$ python3 -q
>>> import numpy as np
>>> import numpy.linalg as la
>>> np.set_printoptions(precision=3, suppress=True, linewidth=200)
>>> mat = np.loadtxt("x.csv", delimiter=",")
>>> print(mat)
[[0.5 0.5 0.  0. ]
 [0.  1.  0.  0. ]
 [0.  0.  1.  0. ]
 [0.5 0.  0.  0.5]]
>>> t = np.radians(31)
>>> R = np.eye(4)
>>> R[3, 3] = R[2, 2] = np.cos(t)
>>> R[3, 2], R[2, 3] = -np.sin(t), np.sin(t)
>>> print(R)
[[ 1.     0.     0.     0.   ]
 [ 0.     1.     0.     0.   ]
 [ 0.     0.     0.857  0.515]
 [ 0.     0.    -0.515  0.857]]
>>> other = mat @ R.T
>>> print(np.allclose(la.norm(mat, axis=1), la.norm(other, axis=1)))
True
>>> print(np.allclose(mat @ mat.T, other @ other.T))
True
>>> r0 = np.array([0, 2, -2, 3])
>>> other = mat + np.outer(r0, np.eye(4)[1])
>>> print(la.matrix_rank(la.inv(other) - la.inv(mat), tol=1e-8))
1
>>> other = la.inv(mat)
>>> print(mat @ other)
[[1. 0. 0. 0.]
 [0. 1. 0. 0.]
 [0. 0. 1. 0.]
 [0. 0. 0. 1.]]
>>> print(other)
[[ 2. -1.  0.  0.]
 [ 0.  1.  0.  0.]
 [ 0.  0.  1.  0.]
 [-2.  1.  0.  2.]]
>>> print(la.inv(other))
[[0.5 0.5 0.  0. ]
 [0.  1.  0.  0. ]
 [0.  0.  1.  0. ]
 [0.5 0.  0.  0.5]]
>>> print((np.abs(other) > 1e-9).astype(int))
[[1 1 0 0]
 [0 1 0 0]
 [0 0 1 0]
 [1 1 0 1]]
>>> print(np.allclose(other, mat.T))
False
>>> print(round(la.cond(mat), 3))
4.087
>>> A = np.loadtxt("out6.csv", delimiter=",")
>>> print(A)
[[ -2.   2.  -1.   0.  -7.  -4.   0.  -5.]
 [  0.   3.  -7.  -4. -11.   4.   4.   0.]
 [  7.   7.  -8.   4. -13.   9.   8.  -6.]
 [  0.  12.  -1.  -4.  -7.  11.   7.   3.]
 [ -7.  17.   5.   3. -12.  12.   0.  12.]
 [-12.   8.   4.   7. -19.  16.   7.  10.]
 [-18.   5.  10.  12. -17.  24.  13.   2.]
 [-18.  11.  15.   5. -19.  32.   9.   6.]
 [-25.  14.  11.   5. -19.  28.  16.   0.]
 [-17.   5.   6.   6. -10.  24.  19.  -2.]
 [-17.   3.   5.   2.  -8.  26.  17.  -3.]
 [-14.   6.  12.   3.  -3.  17.  10.   3.]
 [-12.  15.  12.   1. -10.  13.   5.   9.]
 [ -6.  18.  21.   9. -17.  19.  14.   4.]
 [ -7.   9.  17.   5. -19.  19.  23.  -3.]
 [-15.  15.  23.   8. -14.  16.  21. -10.]
 [ -9.  24.  28.  13. -21.  20.  20.  -2.]
 [ -7.  18.  35.  21. -26.  26.  20.   6.]
 [-14.  26.  42.  14. -29.  21.  25.   8.]
 [-16.  24.  38.  22. -31.  26.  16.   5.]
 [-14.  33.  35.  14. -24.  26.  12.   4.]
 [-14.  36.  44.  15. -22.  33.  12.  -2.]
 [ -7.  39.  45.  16. -25.  35.   3.  -8.]
 [ -4.  32.  51.  24. -28.  31.  -6. -15.]
 [ -8.  26.  57.  21. -28.  40.  -3.  -6.]
 [ -6.  33.  63.  29. -19.  36.  -5.  -9.]
 [  1.  26.  70.  35. -12.  40.   4.  -9.]
 [ -7.  26.  71.  37. -15.  40.  10. -15.]
 [ -7.  21.  65.  34. -12.  38.  12. -12.]
 [-15.  13.  56.  43.  -8.  34.  17. -14.]
 [ -8.  20.  51.  51. -10.  43.  21.  -5.]
 [-14.  29.  45.  47.  -1.  52.  30.   1.]
 [-22.  29.  48.  48.  -5.  60.  38.   5.]
 [-30.  37.  46.  43.  -7.  67.  37.  -3.]
 [-23.  36.  55.  52. -14.  65.  43. -10.]
 [-30.  30.  59.  61. -15.  73.  45. -15.]]
>>> other = A / la.norm(A, axis=1, keepdims=True)
>>> G = other @ other.T
>>> print(la.norm(other, axis=1))
[1. 1. 1. 1. 1. 1. 1. 1. 1. 1. 1. 1. 1. 1. 1. 1. 1. 1. 1. 1. 1. 1. 1. 1. 1. 1. 1. 1. 1. 1. 1. 1. 1. 1. 1. 1.]
>>> rng = np.random.default_rng(41944)
>>> z = rng.permutation(8)
>>> other = A[:, z] * rng.choice([-1, 1], 8)
>>> print(other)
[[  5.  -0.   1.   4.   7.  -0.   2.   2.]
 [ -0.   4.   7.  -4.  11.  -4.  -0.   3.]
 [  6.  -4.   8.  -9.  13.  -8.  -7.   7.]
 [ -3.   4.   1. -11.   7.  -7.  -0.  12.]
 [-12.  -3.  -5. -12.  12.  -0.   7.  17.]
 [-10.  -7.  -4. -16.  19.  -7.  12.   8.]
 [ -2. -12. -10. -24.  17. -13.  18.   5.]
 [ -6.  -5. -15. -32.  19.  -9.  18.  11.]
 [ -0.  -5. -11. -28.  19. -16.  25.  14.]
 [  2.  -6.  -6. -24.  10. -19.  17.   5.]
 [  3.  -2.  -5. -26.   8. -17.  17.   3.]
 [ -3.  -3. -12. -17.   3. -10.  14.   6.]
 [ -9.  -1. -12. -13.  10.  -5.  12.  15.]
 [ -4.  -9. -21. -19.  17. -14.   6.  18.]
 [  3.  -5. -17. -19.  19. -23.   7.   9.]
 [ 10.  -8. -23. -16.  14. -21.  15.  15.]
 [  2. -13. -28. -20.  21. -20.   9.  24.]
 [ -6. -21. -35. -26.  26. -20.   7.  18.]
 [ -8. -14. -42. -21.  29. -25.  14.  26.]
 [ -5. -22. -38. -26.  31. -16.  16.  24.]
 [ -4. -14. -35. -26.  24. -12.  14.  33.]
 [  2. -15. -44. -33.  22. -12.  14.  36.]
 [  8. -16. -45. -35.  25.  -3.   7.  39.]
 [ 15. -24. -51. -31.  28.   6.   4.  32.]
 [  6. -21. -57. -40.  28.   3.   8.  26.]
 [  9. -29. -63. -36.  19.   5.   6.  33.]
 [  9. -35. -70. -40.  12.  -4.  -1.  26.]
 [ 15. -37. -71. -40.  15. -10.   7.  26.]
 [ 12. -34. -65. -38.  12. -12.   7.  21.]
 [ 14. -43. -56. -34.   8. -17.  15.  13.]
 [  5. -51. -51. -43.  10. -21.   8.  20.]
 [ -1. -47. -45. -52.   1. -30.  14.  29.]
 [ -5. -48. -48. -60.   5. -38.  22.  29.]
 [  3. -43. -46. -67.   7. -37.  30.  37.]
 [ 10. -52. -55. -65.  14. -43.  23.  36.]
 [ 15. -61. -59. -73.  15. -45.  30.  30.]]
>>> U, _, Vt = la.svd(A.T @ other)
>>> print(np.round(la.lstsq(A, other)[0], 3) + 0)
[[ 0.  0.  0.  0.  0.  0. -1.  0.]
 [ 0.  0.  0.  0.  0.  0.  0.  1.]
 [ 0.  0. -1.  0.  0.  0.  0.  0.]
 [ 0. -1.  0.  0.  0.  0.  0.  0.]
 [ 0.  0.  0.  0. -1.  0.  0.  0.]
 [ 0.  0.  0. -1.  0.  0.  0.  0.]
 [ 0.  0.  0.  0.  0. -1.  0.  0.]
 [-1.  0.  0.  0.  0.  0.  0.  0.]]
>>> print(np.round(U @ Vt, 3) + 0)
[[ 0.  0.  0.  0.  0.  0. -1.  0.]
 [ 0.  0.  0.  0.  0.  0.  0.  1.]
 [ 0.  0. -1.  0.  0.  0.  0.  0.]
 [ 0. -1.  0.  0.  0.  0.  0.  0.]
 [ 0.  0.  0.  0. -1.  0.  0.  0.]
 [ 0.  0.  0. -1.  0.  0.  0.  0.]
 [ 0.  0.  0.  0.  0. -1.  0.  0.]
 [-1.  0.  0.  0.  0.  0.  0.  0.]]
>>> Ac = A - A.mean(axis=0)
>>> evecs = la.svd(Ac)[2][:1]
>>> other = Ac - Ac @ evecs.T @ evecs
>>> print(np.round(np.diag(evecs.T @ evecs), 3) + 0)
[0.01  0.064 0.411 0.249 0.    0.219 0.034 0.013]
>>> print(la.norm(other, axis=1).round(6).argmax())
23
>>> print(mat @ mat)
[[0.25 0.75 0.   0.  ]
 [0.   1.   0.   0.  ]
 [0.   0.   1.   0.  ]
 [0.5  0.25 0.   0.25]]
>>> print(round(float(la.det(mat)), 3))
0.25
>>> print((mat != 0).astype(int))
[[1 1 0 0]
 [0 1 0 0]
 [0 0 1 0]
 [1 0 0 1]]
>>> data = np.tanh(np.array([[-0.5, 1.0],
...     [-0.5, -0.3],
...     [-0.5, -0.9],
...     [-0.5, -1.0],
...     [-1.4, 1.0],
...     [0.3, 0.1],
...     [-0.2, 1.1],
...     [0.1, 1.4],
...     [-0.2, -0.5],
...     [0.3, -0.6],
...     [0.8, 0.4],
...     [0.8, 0.7]]) @ np.array([[-1.3, -0.1, 0.2, -0.2, 0.6], [-0.1, -0.2, 1.0, 0.2, -0.1]]))
>>> print(data)
[[ 0.501 -0.149  0.716  0.291 -0.38 ]
 [ 0.592  0.11  -0.38   0.04  -0.264]
 [ 0.629  0.226 -0.762 -0.08  -0.207]
 [ 0.635  0.245 -0.8   -0.1   -0.197]
 [ 0.938 -0.06   0.617  0.446 -0.735]
 [-0.38  -0.05   0.159 -0.04   0.168]
 [ 0.149 -0.197  0.786  0.254 -0.226]
 [-0.264 -0.282  0.89   0.254 -0.08 ]
 [ 0.3    0.119 -0.493 -0.06  -0.07 ]
 [-0.319  0.09  -0.493 -0.178  0.235]
 [-0.793 -0.159  0.508 -0.08   0.414]
 [-0.804 -0.217  0.696 -0.02   0.388]]
>>> other = data / la.norm(data, axis=1, keepdims=True)
>>> G = other @ other.T
>>> print(G[3])
[-0.227  0.925  1.     1.     0.124 -0.849 -0.589 -0.887  0.99   0.261 -0.913 -0.966]
>>> print(la.norm(other, axis=1))
[1. 1. 1. 1. 1. 1. 1. 1. 1. 1. 1. 1.]
